$ python -q
>>> import numpy as np
>>> from numpy import linalg as LA
>>> np.set_printoptions(precision=2, suppress=True, linewidth=200, legacy="1.25")
>>> tidy = lambda a: np.round(a, 2) + 0
>>> K = np.loadtxt("layer17.csv", delimiter=",")
>>> tidy(K)
array([[ 0.89,  0.26, -0.16],
       [ 0.26,  0.08, -0.05],
       [-0.16, -0.05,  0.03]])
>>> # column 0 dominates
>>> P = np.triu(np.array([[2, 4, -3], [-3, -3, 3], [-5, 3, 0]]), 1) + np.eye(3)
>>> A2 = P @ K @ LA.inv(P)
>>> LA.matrix_rank(A2)
1
>>> tidy(np.poly(A2))
array([ 1., -1.,  0.,  0.])
>>> tidy(P @ K - K @ P)
array([[ 1.53, -3.13,  1.63],
       [-0.47, -1.19,  0.64],
       [ 0.  ,  0.63, -0.33]])
>>> tidy(A2)
array([[ 2.42, -8.97, 33.75],
       [-0.21,  0.78, -2.93],
       [-0.16,  0.59, -2.2 ]])
>>> r = LA.matrix_rank(A2)
>>> r
1
>>> N = LA.svd(A2)[2][r:].T
>>> N.shape
(3, 2)
>>> tidy(A2 @ N)
array([[0., 0.],
       [0., 0.],
       [0., 0.]])
>>> LA.matrix_rank(A2.T @ A2), LA.matrix_rank(A2 @ A2.T)
(1, 1)
>>> tidy(N @ N.T)
array([[ 1.  ,  0.02, -0.07],
       [ 0.02,  0.93,  0.25],
       [-0.07,  0.25,  0.07]])
>>> m1 = np.load("m.npy")
>>> m1
array([[-3,  0,  0,  0],
       [ 0,  0,  5,  0],
       [ 0,  2,  0,  0],
       [ 0,  0,  0, -5]])
>>> # splits into 3 blocks
>>> P = np.triu(np.array([[-1, -4, -4, 0], [1, 1, 4, 4], [5, 4, -2, 1], [-3, -3, -3, 3]]), 1) + np.eye(4)
>>> A2 = P @ m1 @ LA.inv(P)
>>> P @ m1 - m1 @ P
array([[  0., -20., -32.,   0.],
       [  0.,   8.,   0., -25.],
       [  0.,   0.,  -8., -13.],
       [  0.,   0.,   0.,   0.]])
>>> tidy(np.poly(A2))
array([   1.,    8.,    5.,  -80., -150.])
>>> tidy(LA.det(A2))
-150.0
>>> x0 = np.array([-2, -2, -2, 0])
>>> h = np.maximum(m1 @ x0, 0)
>>> h
array([6, 0, 0, 0])
>>> np.maximum(m1 @ (3 * x0), 0)
array([18,  0,  0,  0])
>>> m1.T @ h
array([-18,   0,   0,   0])
>>> m1 @ m1
array([[ 9,  0,  0,  0],
       [ 0, 10,  0,  0],
       [ 0,  0, 10,  0],
       [ 0,  0,  0, 25]])
>>> (m1 != 0).astype(int)
array([[1, 0, 0, 0],
       [0, 0, 1, 0],
       [0, 1, 0, 0],
       [0, 0, 0, 1]])
>>> tidy(np.sort(LA.eigvals(m1).real))
array([-5.  , -3.16, -3.  ,  3.16])
>>> (LA.matrix_power((m1 != 0) + (m1.T != 0) + np.eye(4), 4) > 0).astype(int)
array([[1, 0, 0, 0],
       [0, 1, 1, 0],
       [0, 1, 1, 0],
       [0, 0, 0, 1]])
>>> np.flatnonzero(LA.matrix_power((m1 != 0) + (m1.T != 0) + np.eye(4), 4)[0])
array([0])
>>> x0 = np.array([-1, -1, 0, 0])
>>> rhs = m1 @ x0
>>> rhs
array([ 3,  0, -2,  0])
>>> tidy(LA.solve(m1, m1[:, 1]))
array([0., 1., 0., 0.])
>>> tidy(LA.solve(m1, rhs + m1[:, 0]))
array([ 0., -1.,  0.,  0.])
>>> tidy(LA.solve(m1, rhs))
array([-1., -1.,  0.,  0.])
>>> tidy(LA.solve(m1.T, m1[1]))
array([0., 1., 0., 0.])
>>> E = np.load("test15.npy")
>>> E
array([[ 0.,  6.,  1.,  7.],
       [ 0., -8., -1., -9.],
       [ 0., 12.,  2., 12.],
       [ 0.,  6.,  1.,  7.]])
>>> # looks like rank 3
>>> G = E.T @ E
>>> np.diag(G)
array([  0., 280.,   7., 323.])
>>> np.trace(G), (E ** 2).sum()
(610.0, 610.0)
>>> tidy(LA.svd(E, compute_uv=False) ** 2)
array([609.15,   0.78,   0.07,   0.  ])
>>> LA.matrix_rank(G)
3
>>> (E @ E.T).shape
(4, 4)
>>> G
array([[  0.,   0.,   0.,   0.],
       [  0., 280.,  44., 300.],
       [  0.,  44.,   7.,  47.],
       [  0., 300.,  47., 323.]])
>>> left, sig, Vt = LA.svd(E)
>>> V = Vt[:(sig > 1e-8).sum()]
>>> rng = np.random.default_rng(267)
>>> x0 = E[2] + 5 * E[1] + rng.integers(2) * np.eye(4)[3]
>>> x0
array([  0., -28.,  -3., -32.])
>>> tidy(V.T @ V)
array([[0., 0., 0., 0.],
       [0., 1., 0., 0.],
       [0., 0., 1., 0.],
       [0., 0., 0., 1.]])
>>> np.allclose(V.T @ V @ x0, x0)
True
>>> tidy(LA.norm(x0 - V.T @ V @ x0))
0.0
>>> tidy(np.diag(V.T @ V))
array([0., 1., 1., 1.])
>>> tidy(LA.det(E))
0.0
>>> left, sig, Vt = LA.svd(E)
>>> tidy(sig)
array([24.68,  0.88,  0.26,  0.  ])
>>> np.argmax(sig[:-1] / (sig[1:] + 1e-6)) + 1
3
>>> A2 = left[:, :3] @ np.diag(sig[:3]) @ Vt[:3]
>>> tidy(LA.norm(E - A2, 2)), sig[3]
(0.0, 0.0)
>>> tidy(A2)
array([[ 0.,  6.,  1.,  7.],
       [ 0., -8., -1., -9.],
       [ 0., 12.,  2., 12.],
       [ 0.,  6.,  1.,  7.]])
>>> LA.matrix_rank(E, rtol=0.05)
1
>>> LA.matrix_rank(A2)
3
>>> tidy(LA.norm(E - A2) / LA.norm(E))
0.0
>>> feats = np.array([[1.99, -2.98, 2.98, 2.99],
...     [1.97, -2.95, 3.01, 2.97],
...     [1.96, -2.97, 2.99, 3.01],
...     [2.03, -2.97, 2.91, 3.09],
...     [1.96, -2.92, 2.95, 2.92],
...     [-1.02, -3.04, -2.98, 2.02],
...     [-0.96, -2.94, -2.97, 1.99],
...     [-1.01, -2.95, -3.02, 1.96],
...     [-0.98, -3.09, -3.11, 2.06],
...     [-0.94, -2.98, -3.05, 2.07],
...     [-0.07, 0.95, -0.98, -1.03],
...     [0.04, 1.04, -1.07, -1.08],
...     [0.14, 0.99, -0.92, -1.12],
...     [0.07, 1.02, -0.94, -0.93],
...     [0.03, 1.05, -0.99, -1.06]])
>>> labels = feats[:, 1] > np.median(feats[:, 1])
>>> u = feats[labels].mean(axis=0) - feats[~labels].mean(axis=0)
>>> tidy((((feats - feats.mean(axis=0)) @ u > 0) == labels).mean())
0.87
>>> np.argsort(-np.abs(u).round(6), kind="stable")
array([1, 3, 2, 0])
>>> ((feats - feats.mean(axis=0)) @ u > 0).astype(int)
array([0, 0, 0, 0, 0, 0, 0, 0, 0, 0, 1, 1, 1, 1, 1])
>>> X = np.loadtxt("x.csv", delimiter=",")
>>> X
array([[ 1., -2.,  4., -8.],
       [ 1., -1.,  1., -1.],
       [ 1.,  0.,  0.,  0.],
       [ 1.,  1.,  1.,  1.]])
>>> u = np.array([-2, 1, -1])
>>> np.convolve(X[1], u)
array([-2.,  3., -4.,  4., -2.,  1.])
>>> np.allclose(X @ X.T, X.T @ X)
False
>>> tidy(LA.matrix_power(X, 4))
array([[-37.,  96., -94., 294.],
       [-30.,  16., -44.,  64.],
       [-33.,   4., -42.,  34.],
       [-46., -24., -52., -24.]])
>>> np.allclose(X, X.T)
False
>>> X @ X
array([[ -5.,  -8.,  -6., -14.],
       [  0.,  -2.,   2.,  -8.],
       [  1.,  -2.,   4.,  -8.],
       [  4.,  -2.,   6.,  -8.]])
>>> np.trace(X)
1.0
>>> (X + X.T) / 2
array([[ 1. , -0.5,  2.5, -3.5],
       [-0.5, -1. ,  0.5,  0. ],
       [ 2.5,  0.5,  0. ,  0.5],
       [-3.5,  0. ,  0.5,  1. ]])
>>> tidy(np.sort(np.abs(LA.eigvals(X))))
array([0.71, 1.44, 3.43, 3.43])
>>> (X - X.T) / 2
array([[ 0. , -1.5,  1.5, -4.5],
       [ 1.5,  0. ,  0.5, -1. ],
       [-1.5, -0.5,  0. , -0.5],
       [ 4.5,  1. ,  0.5,  0. ]])
>>> tidy(LA.det(2 * X)), tidy(LA.det(X))
(192.0, 12.0)
>>> tidy(LA.eigvals(X).sum().real)
1.0
>>> tidy(LA.eigvals(X))
array([ 1.57+3.04j,  1.57-3.04j, -1.44+0.j  , -0.71+0.j  ])
>>> tidy(LA.det(X.T))
12.0
>>> tidy(LA.det(X[::-1]))
12.0
>>> tidy(LA.norm(X, 2))
9.38
>>> tidy(LA.norm(X) ** 2 / LA.norm(X, 2) ** 2)
1.07
>>> tidy(LA.norm(X[3] - X[0]))
9.95
>>> labels = rng.permutation(4)
>>> labels
array([2, 3, 1, 0])
>>> A2 = E[labels][:, labels]
>>> np.allclose(A2, E)
False
>>> np.diag(A2)
array([ 2.,  7., -8.,  0.])
>>> mat = np.load("case18.npy")
>>> mat
array([[ 0.24, -0.03,  0.44,  0.32],
       [-1.29, -0.04, -1.24, -1.32],
       [-1.12, -0.01, -1.03, -1.11],
       [ 1.33, -0.1 ,  1.42,  1.47],
       [-0.59, -0.07, -0.67, -0.72],
       [ 0.79,  0.01,  0.72,  0.79],
       [ 0.5 , -0.06,  0.53,  0.55],
       [-0.86, -0.01, -0.82, -0.82],
       [-0.93, -0.03, -0.95, -0.9 ],
       [ 0.35, -0.02,  0.26,  0.42],
       [-0.75, -0.06, -0.71, -0.7 ],
       [ 1.06,  0.  ,  0.98,  0.99],
       [-0.43,  0.06, -0.42, -0.35],
       [-0.55, -0.05, -0.58, -0.62],
       [-1.61,  0.08, -1.56, -1.69],
       [ 1.4 , -0.03,  1.33,  1.45],
       [ 0.62,  0.  ,  0.61,  0.67],
       [ 1.44,  0.08,  1.3 ,  1.24],
       [ 0.52,  0.11,  0.63,  0.57],
       [ 1.2 , -0.05,  1.13,  1.19],
       [ 1.59,  0.04,  1.55,  1.63],
       [ 0.19,  0.08,  0.21,  0.12],
       [ 1.02,  0.05,  0.95,  0.98],
       [ 0.31, -0.08,  0.36,  0.44],
       [ 0.25,  0.04,  0.14,  0.2 ],
       [ 1.24,  0.01,  1.21,  1.11]])
>>> D = LA.norm(mat[:, None] - mat[None], axis=-1)
>>> np.unravel_index(D.round(6).argmax(), D.shape)
(14, 20)
>>> D.shape
(26, 26)
>>> D.mean(axis=1).argmax()
14
>>> tidy(D[:5, :5])
array([[0.  , 2.8 , 2.46, 1.86, 1.73],
       [2.8 , 0.  , 0.34, 4.66, 1.08],
       [2.46, 0.34, 0.  , 4.32, 0.75],
       [1.86, 4.66, 4.32, 0.  , 3.58],
       [1.73, 1.08, 0.75, 3.58, 0.  ]])
>>> np.flatnonzero(D[16] < D.mean() / 2)
array([ 0,  5,  6,  9, 11, 16, 18, 21, 22, 23, 24])
>>> Xc = (mat - mat.mean(axis=0)) / mat.std(axis=0)
>>> tidy(Xc.std(axis=0))
array([1., 1., 1., 1.])
>>> c = LA.lstsq(np.delete(Xc, 3, axis=1), Xc[:, 3])[0]
>>> tidy(1 - np.var(Xc[:, 3] - np.delete(Xc, 3, axis=1) @ c))
1.0
>>> np.abs(c).argmax()
2
>>> tidy(c)
array([ 0.41, -0.03,  0.59])
>>> J = np.loadtxt("mat.csv", delimiter=",")
>>> tidy(J)
array([[-0.87,  1.79, -0.22],
       [-1.57, -0.64,  1.06],
       [ 0.87,  0.64,  1.68]])
>>> x0 = np.array([-4, -2, -5])
>>> h = np.maximum(J @ x0, 0)
>>> tidy(np.maximum(J @ (3 * x0), 0))
array([3.09, 6.84, 0.  ])
>>> np.flatnonzero(h > 1e-9)
array([0, 1])
>>> tidy(LA.eigvals(J))
array([-0.91+1.78j, -0.91-1.78j,  2.  +0.j  ])
>>> tidy(np.einsum("ii->", J))
0.17
>>> tidy(J @ J.T)
array([[4., 0., 0.],
       [0., 4., 0.],
       [0., 0., 4.]])
>>> tidy(J.T @ J)
array([[4., 0., 0.],
       [0., 4., 0.],
       [0., 0., 4.]])
>>> M = np.loadtxt("data.csv", delimiter=",")
>>> M
array([[ 2.,  3.,  0.],
       [ 3., -3.,  3.],
       [ 0.,  3., -3.]])
>>> # symmetric
>>> G = M.T @ M
>>> tidy(LA.eigvalsh(G)[::-1])
array([43.17, 13.58,  1.24])
>>> G
array([[ 13.,  -3.,   9.],
       [ -3.,  27., -18.],
       [  9., -18.,  18.]])
>>> LA.matrix_rank(G)
3
>>> (M @ M.T).shape
(3, 3)
>>> w, V = LA.eigh(M)
>>> tidy(LA.svd(M, compute_uv=False))
array([6.57, 3.69, 1.11])
>>> tidy(w)
array([-6.57, -1.11,  3.69])
>>> np.abs(V[:, -1]).round(6).argmax()
0
>>> tidy(V.T @ M @ V)
array([[-6.57,  0.  ,  0.  ],
       [ 0.  , -1.11,  0.  ],
       [ 0.  ,  0.  ,  3.69]])
>>> tidy(V @ np.diag(w) @ V.T)
array([[ 2.,  3.,  0.],
       [ 3., -3.,  3.],
       [ 0.,  3., -3.]])
>>> tidy(V.T @ V)
array([[1., 0., 0.],
       [0., 1., 0.],
       [0., 0., 1.]])
